In [1]: import numpy as np

In [2]: from numpy import linalg as LA

In [3]: np.set_printoptions(precision=3, suppress=True, linewidth=140)

In [4]: J = np.array([[5, 0], [-7, 7], [6, 5], [7, -9], [12, -7]])

In [5]: hat = J @ LA.solve(J.T @ J, J.T)

In [6]: print(np.allclose(hat @ hat, hat))
True

In [7]: print(np.round(LA.eigvalsh(hat), 3) + 0)
[0. 0. 0. 1. 1.]

In [8]: print(LA.matrix_rank(np.eye(5) - hat))
3

In [9]: print(round(LA.norm(J[1] - J[4]), 3))
23.601

In [10]: print(np.round(LA.norm(J) ** 2 / LA.norm(J, 2) ** 2, 3))
1.188

In [11]: print(round(float(LA.norm(J, 2)), 3))
20.657

In [12]: print(LA.norm(J, axis=1).argmax())
4

In [13]: print(LA.norm(J, axis=1))
[ 5.     9.899  7.81  11.402 13.892]

In [14]: th = np.radians(180)

In [15]: r_ = np.eye(2)

In [16]: r_[1, 1] = r_[0, 0] = np.cos(th)

In [17]: r_[1, 0], r_[0, 1] = -np.sin(th), np.sin(th)

In [18]: print(r_.round(3) + 0)
[[-1.  0.]
 [ 0. -1.]]

In [19]: M2 = J @ r_.T

In [20]: print(np.allclose(LA.norm(J, axis=1), LA.norm(M2, axis=1)))
True

In [21]: print(LA.svd(J, compute_uv=False), LA.svd(M2, compute_uv=False))
[20.657  8.96 ] [20.657  8.96 ]

In [22]: M2 = J / LA.norm(J, axis=1, keepdims=True)

In [23]: G = M2 @ M2.T

In [24]: print(np.degrees(np.arccos(np.clip(G[1, 0], -1, 1))))
135.0

In [25]: print((G - 2 * np.eye(5)).round(6).argmax(axis=1))
[4 2 0 4 3]

In [26]: print(G)
[[ 1.    -0.707  0.768  0.614  0.864]
 [-0.707  1.    -0.091 -0.992 -0.967]
 [ 0.768 -0.091  1.    -0.034  0.341]
 [ 0.614 -0.992 -0.034  1.     0.928]
 [ 0.864 -0.967  0.341  0.928  1.   ]]

In [27]: rng = np.random.default_rng(8475)

In [28]: X = rng.normal(size=(21, 3)) + 3 * np.array([4, -4, 3])

In [29]: print(X)
[[ 11.215 -13.095   9.518]
 [ 14.589 -11.696   8.735]
 [ 12.849 -13.237  10.432]
 [ 12.284 -12.407   9.651]
 [ 11.327 -12.306   9.84 ]
 [ 12.517 -12.732   7.121]
 [ 11.554 -11.62    7.93 ]
 [ 11.858 -12.105   9.813]
 [ 12.821 -11.218  10.372]
 [ 12.679 -13.202   8.777]
 [ 12.377 -11.804   9.415]
 [ 13.797 -13.13    8.522]
 [ 11.639 -11.491   7.892]
 [ 14.037 -13.213   9.054]
 [ 11.074 -11.427   8.216]
 [ 11.466 -12.207   8.229]
 [ 14.151 -11.568   9.809]
 [ 11.492 -12.596   8.907]
 [ 12.894 -12.779  11.071]
 [ 11.909 -10.981  10.422]
 [ 10.818 -12.982   7.237]]

In [30]: idx = rng.permutation(3)

In [31]: M2 = X[:, idx] * rng.choice([-1, 1], 3)

In [32]: print(M2)
[[ -9.518  11.215 -13.095]
 [ -8.735  14.589 -11.696]
 [-10.432  12.849 -13.237]
 [ -9.651  12.284 -12.407]
 [ -9.84   11.327 -12.306]
 [ -7.121  12.517 -12.732]
 [ -7.93   11.554 -11.62 ]
 [ -9.813  11.858 -12.105]
 [-10.372  12.821 -11.218]
 [ -8.777  12.679 -13.202]
 [ -9.415  12.377 -11.804]
 [ -8.522  13.797 -13.13 ]
 [ -7.892  11.639 -11.491]
 [ -9.054  14.037 -13.213]
 [ -8.216  11.074 -11.427]
 [ -8.229  11.466 -12.207]
 [ -9.809  14.151 -11.568]
 [ -8.907  11.492 -12.596]
 [-11.071  12.894 -12.779]
 [-10.422  11.909 -10.981]
 [ -7.237  10.818 -12.982]]

In [33]: left, _, vt = LA.svd(X.T @ M2)

In [34]: print(np.round(LA.lstsq(X, M2)[0], 3) + 0)
[[ 0.  1.  0.]
 [ 0.  0.  1.]
 [-1.  0.  0.]]

In [35]: print(np.round(left @ vt, 3) + 0)
[[ 0.  1.  0.]
 [ 0.  0.  1.]
 [-1.  0.  0.]]

In [36]: G = np.cov(X, rowvar=False)

In [37]: print(G)
[[ 1.175 -0.071  0.298]
 [-0.071  0.54   0.075]
 [ 0.298  0.075  1.177]]

In [38]: data = np.loadtxt("dump.csv", delimiter=",")

In [39]: print(data)
[[-15.158   2.945  -1.716]
 [ -6.236   1.629  -1.276]
 [ -2.529   0.892  -0.945]
 [ -1.528   0.638  -0.799]
 [ -0.07    0.081  -0.285]
 [ -0.016   0.03   -0.174]
 [ -0.002   0.007  -0.086]
 [  0.      0.     -0.008]
 [  0.01    0.023   0.152]
 [  0.028   0.044   0.21 ]
 [  0.729   0.389   0.624]
 [  0.877   0.44    0.664]
 [  1.184   0.538   0.733]
 [  5.865   1.563   1.25 ]
 [  6.795   1.725   1.313]
 [ 10.437   2.296   1.515]
 [ 11.631   2.468   1.571]
 [ 19.002   3.423   1.85 ]]

In [40]: basis = data[[10, 14]].astype(float)

In [41]: for _ in range(5):
    ...:     idx = LA.norm(data[:, None] - basis, axis=-1).argmin(axis=1)
    ...:     basis = np.array([data[idx == j].mean(axis=0) for j in range(2)])
    ...: 

In [42]: print(idx)
[0 0 0 0 0 0 0 0 0 0 0 0 0 1 1 1 1 1]

In [43]: print(np.abs(basis[1] - basis[0]).argmax())
0

In [44]: Ac = (data - data.mean(axis=0)) / data.std(axis=0)

In [45]: print(np.argwhere(np.abs(Ac) > 2))
[[ 0  0]
 [17  0]
 [17  1]]

In [46]: b = LA.lstsq(np.delete(Ac, 2, axis=1), Ac[:, 2])[0]

In [47]: print(b)
[ 0.931 -0.048]

In [48]: print(np.abs(b).argmax())
0

In [49]: M2 = data / LA.norm(data, axis=1, keepdims=True)

In [50]: G = M2 @ M2.T

In [51]: print(round(np.degrees(np.arccos(np.clip(G[10, 11], -1, 1))), 3))
3.195

In [52]: d = LA.norm(data[:, None] - data[None], axis=-1)

In [53]: print((d + 1e9 * np.eye(18)).round(6).argmin(axis=1))
[ 1  2  3  2  5  6  7  6  9  8 11 10 11 14 13 16 15 16]

In [54]: print(np.unravel_index(d.round(6).argmax(), d.shape))
(np.int64(0), np.int64(17))

In [55]: print(d.mean(axis=1).argmax())
17

In [56]: print(d.shape)
(18, 18)

In [57]: M = np.array([[6.0, 1.0, 0.0, 2.0],
    ...:     [1.0, 6.0, 0.0, 2.0],
    ...:     [0.0, 0.0, 5.0, 0.0],
    ...:     [2.0, 2.0, 0.0, 9.0]])

In [58]: # equal to its transpose

In [59]: w, vecs = LA.eigh(M)

In [60]: x = np.array([0, -2, -1, -1])

In [61]: print(vecs * np.abs(w) @ vecs.T)
[[6. 1. 0. 2.]
 [1. 6. 0. 2.]
 [0. 0. 5. 0.]
 [2. 2. 0. 9.]]

In [62]: print((np.sign(vecs[:, -1].round(6)) == np.sign(vecs[0, -1].round(6))).astype(int))
[1 1 0 1]

In [63]: print(vecs * np.sqrt(w) @ vecs.T)
[[2.416 0.18  0.    0.36 ]
 [0.18  2.416 0.    0.36 ]
 [0.    0.    2.236 0.   ]
 [0.36  0.36  0.    2.956]]

In [64]: print(x @ M @ x)
46.0

In [65]: print(LA.eigvalsh(M[1:, 1:]))
[ 5.  5. 10.]

In [66]: Ac = data - data.mean(axis=0)

In [67]: vecs = LA.svd(Ac)[2][:1]

In [68]: M2 = Ac - Ac @ vecs.T @ vecs

In [69]: print(LA.norm(M2, axis=1).round(6).argmax())
0

In [70]: print(np.cov(Ac @ vecs.T, rowvar=False))
54.719460445746265

In [71]: print((Ac @ vecs.T).std(axis=0))
[7.189]

In [72]: print(round(LA.norm(M2) / LA.norm(Ac), 3))
0.151

In [73]: th = np.radians(180)

In [74]: r_ = np.eye(3)

In [75]: r_[0, 0] = r_[1, 1] = np.cos(th)

In [76]: r_[0, 1], r_[1, 0] = -np.sin(th), np.sin(th)

In [77]: print(r_.round(3) + 0)
[[-1.  0.  0.]
 [ 0. -1.  0.]
 [ 0.  0.  1.]]

In [78]: M2 = X @ r_.T

In [79]: print(np.abs(M2 - X).max(axis=0))
[29.178 26.474  0.   ]

In [80]: print(round(float(LA.det(r_)), 3), np.trace(r_))
1.0 -1.0

In [81]: print(np.allclose(LA.norm(X, axis=1), LA.norm(M2, axis=1)))
True

In [82]: W0 = np.load("mat.npy")

In [83]: print(W0)
[[0.574 0.064 0.319 0.319 0.191]
 [0.064 0.007 0.035 0.035 0.021]
 [0.319 0.035 0.177 0.177 0.106]
 [0.319 0.035 0.177 0.177 0.106]
 [0.191 0.021 0.106 0.106 0.064]]

In [84]: left, s, vt = LA.svd(W0)

In [85]: vecs = vt[:(s > 1e-8).sum()]

In [86]: x = W0[1] + -1 * W0[3] + rng.integers(2) * np.eye(5)[1]

In [87]: print(x)
[-0.255 -0.028 -0.142 -0.142 -0.085]

In [88]: print(np.diag(vecs.T @ vecs))
[0.574 0.007 0.177 0.177 0.064]

In [89]: print(np.round(LA.norm(x - vecs.T @ vecs @ x), 3))
0.0

In [90]: print(vecs.T @ vecs)
[[0.574 0.064 0.319 0.319 0.191]
 [0.064 0.007 0.035 0.035 0.021]
 [0.319 0.035 0.177 0.177 0.106]
 [0.319 0.035 0.177 0.177 0.106]
 [0.191 0.021 0.106 0.106 0.064]]

In [91]: K = np.load("layer13.npy")

In [92]: print(K)
[[ 42  33   7 -38]
 [-46 -39 -25  50]
 [  0   0   0   0]]

In [93]: print(np.allclose(K[:-1].T @ LA.lstsq(K[:-1].T, K[-1])[0], K[-1]))
True

In [94]: m1 = np.array([[0, 0, 0, 1], [0, 0, 1, 0], [0, 1, 0, 0], [1, 0, 0, 0]])

In [95]: x = np.array([2, 1, 3, 3])

In [96]: print(m1.T @ (m1 @ x))
[2 1 3 3]

In [97]: print(m1 @ m1)
[[1 0 0 0]
 [0 1 0 0]
 [0 0 1 0]
 [0 0 0 1]]

In [98]: print(np.argwhere(np.triu(m1)))
[[0 3]
 [1 2]]

In [99]: low = np.diag(m1.sum(axis=1)) - m1

In [100]: print(round(LA.det(low[1:, 1:])))
0

In [101]: print(low)
[[ 1  0  0 -1]
 [ 0  1 -1  0]
 [ 0 -1  1  0]
 [-1  0  0  1]]

In [102]: print((LA.eigvalsh(low) < 1e-8).sum())
2

In [103]: print(low @ np.ones(4))
[0. 0. 0. 0.]

In [104]: arr = np.loadtxt("a.csv", delimiter=",")

In [105]: print(arr)
[[ -1.   0.   0.   0.]
 [  0.  15. -36. -28.]
 [  0. -36.  80.  63.]
 [  0. -28.  63.  48.]]

In [106]: Ac = X - X.mean(axis=0)

In [107]: vecs = LA.svd(Ac)[2][:1]

In [108]: M2 = Ac - Ac @ vecs.T @ vecs

In [109]: print(np.round(np.diag(vecs.T @ vecs), 3) + 0)
[0.498 0.    0.502]

In [110]: print(round(LA.norm(M2) / LA.norm(Ac), 3))
0.7

In [111]: print(np.cov(Ac @ vecs.T, rowvar=False))
1.4738194610368218

In [112]: print(LA.norm(M2, axis=1).round(6).argmax())
1

In [113]: left, s, vt = LA.svd(arr)

In [114]: print(np.argmax(s[:-1] / (s[1:] + 1e-6)) + 1)
1

In [115]: print(s)
[145.   1.   1.   1.]

In [116]: M2 = left[:, :1] @ np.diag(s[:1]) @ vt[:1]

In [117]: print(round(LA.norm(arr - M2) / LA.norm(arr), 3))
0.012

In [118]: print(round(LA.norm(arr - M2, 2), 3), np.round(s[1], 3))
1.0 1.0

In [119]: print(np.abs(arr - M2).max())
1.0

In [120]: q = arr.astype(float).copy()

In [121]: for j in range(4):
     ...:     q[:, j] -= q[:, :j] @ (q[:, :j].T @ q[:, j])
     ...:     q[:, j] /= LA.norm(q[:, j])
     ...: 

In [122]: print(np.round(q.T @ q, 3) + 0)
[[1. 0. 0. 0.]
 [0. 1. 0. 0.]
 [0. 0. 1. 0.]
 [0. 0. 0. 1.]]

In [123]: print(q)
[[-1.     0.     0.     0.   ]
 [ 0.     0.312 -0.92  -0.237]
 [ 0.    -0.75  -0.392  0.533]
 [ 0.    -0.583  0.011 -0.812]]
